$ python -q
>>> import numpy as np
>>> np.set_printoptions(suppress=True, linewidth=200)
>>> u = np.array([-2, -5, 2, 1, 3, -1, 4, 5, -3, -4, -3, 1])
>>> rng = np.random.default_rng(46)
>>> W0 = np.outer(rng.normal(size=41), u) + 0.3 * rng.normal(size=(41, 12))
>>> W0.round(2) + 0
array([[ 1.26,  2.48, -0.8 , -0.13, -1.84,  0.89, -1.91, -2.05,  0.89,  2.  ,  1.36, -0.7 ],
       [-3.01, -6.16,  2.35,  0.88,  3.38, -0.99,  4.82,  6.4 , -3.01, -4.87, -3.66,  0.74],
       [-0.07,  1.27, -0.77, -0.08, -0.52,  0.19, -0.99, -1.63,  0.9 ,  0.57,  0.91,  0.03],
       [-2.12, -3.95,  1.61,  0.82,  2.27, -1.08,  3.34,  3.74, -2.15, -2.69, -2.01,  0.9 ],
       [ 2.3 ,  5.75, -2.9 , -0.93, -3.02,  0.75, -4.57, -5.9 ,  3.25,  4.5 ,  2.97, -0.96],
       [ 2.79,  7.28, -2.47, -1.3 , -4.61,  1.78, -5.75, -7.13,  4.03,  5.71,  4.12, -1.7 ],
       [-0.17,  0.44,  0.26, -0.29, -0.31,  0.06, -0.42, -0.36,  0.24,  0.63,  0.22, -0.01],
       [ 0.96,  2.29, -1.04, -0.35, -1.37,  0.6 , -1.76, -1.91,  1.55,  1.88,  1.21,  0.06],
       [ 0.36, -0.06,  0.46, -0.28,  0.3 ,  0.81,  0.16,  0.16, -0.19, -1.06, -0.18,  0.11],
       [-1.26, -2.22,  0.79,  0.58,  1.27, -0.63,  2.34,  2.12, -1.07, -2.35, -1.39,  1.01],
       [-0.35, -1.98,  1.35,  0.8 ,  1.46, -0.58,  1.14,  1.36, -0.79, -1.03, -1.07,  0.73],
       [ 1.04,  1.86, -0.83, -1.2 , -1.26,  0.67, -2.32, -1.89,  0.72,  1.38,  1.13, -0.29],
       [ 1.22,  4.55, -1.85, -0.65, -2.43,  0.79, -3.25, -4.64,  3.04,  3.81,  2.63, -0.81],
       [ 2.22,  5.24, -1.96, -1.3 , -3.07,  1.3 , -4.61, -5.31,  3.34,  4.74,  3.03, -1.23],
       [-0.03, -1.52,  0.61,  0.23,  1.24,  0.03,  0.97,  1.53, -0.85, -0.85, -1.14,  0.23],
       [-3.45, -8.57,  3.08,  2.13,  4.75, -1.15,  6.74,  8.63, -5.26, -7.12, -4.79,  1.76],
       [ 0.65, -0.21, -0.23,  0.41, -0.48,  0.55,  0.47, -0.44,  0.47,  0.23, -0.02,  0.12],
       [ 2.72,  6.06, -2.26, -1.18, -3.56,  0.92, -4.8 , -6.03,  3.63,  4.4 ,  3.54, -1.51],
       [ 0.19,  0.83, -0.61,  0.27, -0.25,  0.55, -0.22, -1.16,  0.64,  0.77,  0.58, -0.07],
       [-1.77, -4.4 ,  1.37,  0.6 ,  2.28, -0.73,  2.9 ,  3.6 , -2.51, -3.38, -2.35,  0.31],
       [-0.46, -1.03,  0.24,  0.32,  0.83, -0.28,  0.88,  0.76, -0.64, -0.58, -1.  ,  0.06],
       [ 2.35,  5.55, -2.24, -0.59, -2.92,  1.63, -4.94, -6.17,  3.69,  4.71,  3.24, -1.05],
       [ 0.  , -0.42, -0.4 ,  0.  , -0.21, -0.26,  0.19,  0.02, -0.53, -0.33, -0.07, -0.15],
       [-1.18, -2.9 ,  0.84,  1.18,  1.23, -0.47,  2.12,  2.57, -1.55, -1.95, -1.59,  0.29],
       [-1.72, -4.46,  1.49,  0.91,  2.73, -1.19,  3.28,  3.78, -2.49, -3.55, -2.29,  0.97],
       [ 4.08,  9.68, -3.94, -2.2 , -6.13,  1.49, -8.04, -9.93,  5.77,  7.89,  5.35, -1.83],
       [ 1.16,  2.25, -1.14, -0.54, -2.05,  0.32, -1.1 , -2.34,  1.52,  1.6 ,  0.98, -0.73],
       [-0.94, -2.48,  0.89,  0.32,  1.47, -0.76,  1.55,  2.29, -1.77, -2.36, -1.43,  0.78],
       [-3.74, -9.38,  3.17,  1.89,  5.75, -1.58,  7.44,  9.37, -5.39, -7.81, -5.57,  2.23],
       [-2.71, -5.53,  2.21,  1.84,  3.53, -1.23,  4.13,  5.95, -3.97, -4.76, -4.16,  1.12],
       [ 2.04,  5.8 , -1.97, -0.99, -3.54,  1.27, -4.26, -5.33,  3.04,  4.67,  3.56, -0.93],
       [-2.24, -5.18,  1.78,  0.92,  2.64, -0.72,  3.77,  4.6 , -2.99, -3.4 , -3.36,  1.2 ],
       [ 1.07,  2.51, -0.94, -1.08, -1.38, -0.14, -1.48, -1.97,  1.2 ,  1.68,  1.69, -0.92],
       [ 0.22,  0.72,  0.09,  0.14,  0.04,  0.19, -0.09, -0.82,  0.74,  0.56,  0.09, -0.02],
       [ 0.4 ,  1.58, -0.75,  0.19, -1.05,  0.17, -1.53, -1.57,  1.17,  1.67,  1.13, -0.11],
       [-1.12, -1.42,  0.5 ,  0.34, -0.06, -0.12,  1.07,  1.75, -1.21, -0.79, -1.13,  0.54],
       [-3.01, -8.4 ,  3.57,  1.82,  5.19, -1.77,  6.74,  8.53, -5.31, -6.79, -5.41,  1.51],
       [ 1.72,  5.19, -1.92, -1.13, -2.83,  1.26, -4.01, -4.82,  2.59,  3.63,  2.84, -0.92],
       [-1.92, -4.01,  1.21,  0.87,  2.66, -0.77,  3.14,  3.91, -2.66, -3.02, -2.58,  1.16],
       [-0.44, -0.06, -0.48,  0.54,  0.23,  0.32,  0.65,  0.74,  0.11, -0.12, -0.43,  0.1 ],
       [-1.83, -4.39,  1.59,  0.96,  2.27, -1.04,  3.26,  3.44, -2.25, -3.08, -2.12,  0.62]])
>>> x0 = np.array([-1, 0, 3, 2, 0, -2, 1, -1, -3, 3, 1, 0])
>>> target = W0 @ x0
>>> np.round(np.linalg.pinv(W0) @ W0, 2) + 0
array([[1., 0., 0., 0., 0., 0., 0., 0., 0., 0., 0., 0.],
       [0., 1., 0., 0., 0., 0., 0., 0., 0., 0., 0., 0.],
       [0., 0., 1., 0., 0., 0., 0., 0., 0., 0., 0., 0.],
       [0., 0., 0., 1., 0., 0., 0., 0., 0., 0., 0., 0.],
       [0., 0., 0., 0., 1., 0., 0., 0., 0., 0., 0., 0.],
       [0., 0., 0., 0., 0., 1., 0., 0., 0., 0., 0., 0.],
       [0., 0., 0., 0., 0., 0., 1., 0., 0., 0., 0., 0.],
       [0., 0., 0., 0., 0., 0., 0., 1., 0., 0., 0., 0.],
       [0., 0., 0., 0., 0., 0., 0., 0., 1., 0., 0., 0.],
       [0., 0., 0., 0., 0., 0., 0., 0., 0., 1., 0., 0.],
       [0., 0., 0., 0., 0., 0., 0., 0., 0., 0., 1., 0.],
       [0., 0., 0., 0., 0., 0., 0., 0., 0., 0., 0., 1.]])
>>> np.round(np.linalg.solve(W0.T @ W0, W0.T @ target), 2) + 0
array([-1.,  0.,  3.,  2.,  0., -2.,  1., -1., -3.,  3.,  1.,  0.])
>>> target = target + 0.05 * rng.normal(size=41)
>>> target.round(2)
array([-0.84,  3.01, -2.21,  6.73, -6.19, -5.81,  1.58, -3.66, -3.98,  1.03,  5.16, -4.58, -3.38, -5.34,  0.62,  6.93, -1.42, -6.65, -0.7 ,  2.85,  1.68, -5.95,  0.03,  3.74,  4.43, -9.66, -3.9 ,
        1.87,  5.38,  7.05, -2.89,  5.32, -2.23,  0.24,  0.05,  2.94,  9.38, -5.5 ,  4.41, -1.67,  5.86])
>>> beta, *_ = np.linalg.lstsq(W0, target)
>>> np.round(np.linalg.norm(target - W0 @ beta), 2)
np.float64(0.28)
>>> beta.round()
array([-1.,  0.,  3.,  2.,  0., -2.,  1., -1., -3.,  3.,  1., -0.])
>>> [round(float(np.linalg.norm(np.linalg.solve(W0.T @ W0 + lam * np.eye(12), W0.T @ target))), 2) for lam in (0, 1, 10, 100)]
[6.26, 4.52, 1.54, 0.47]
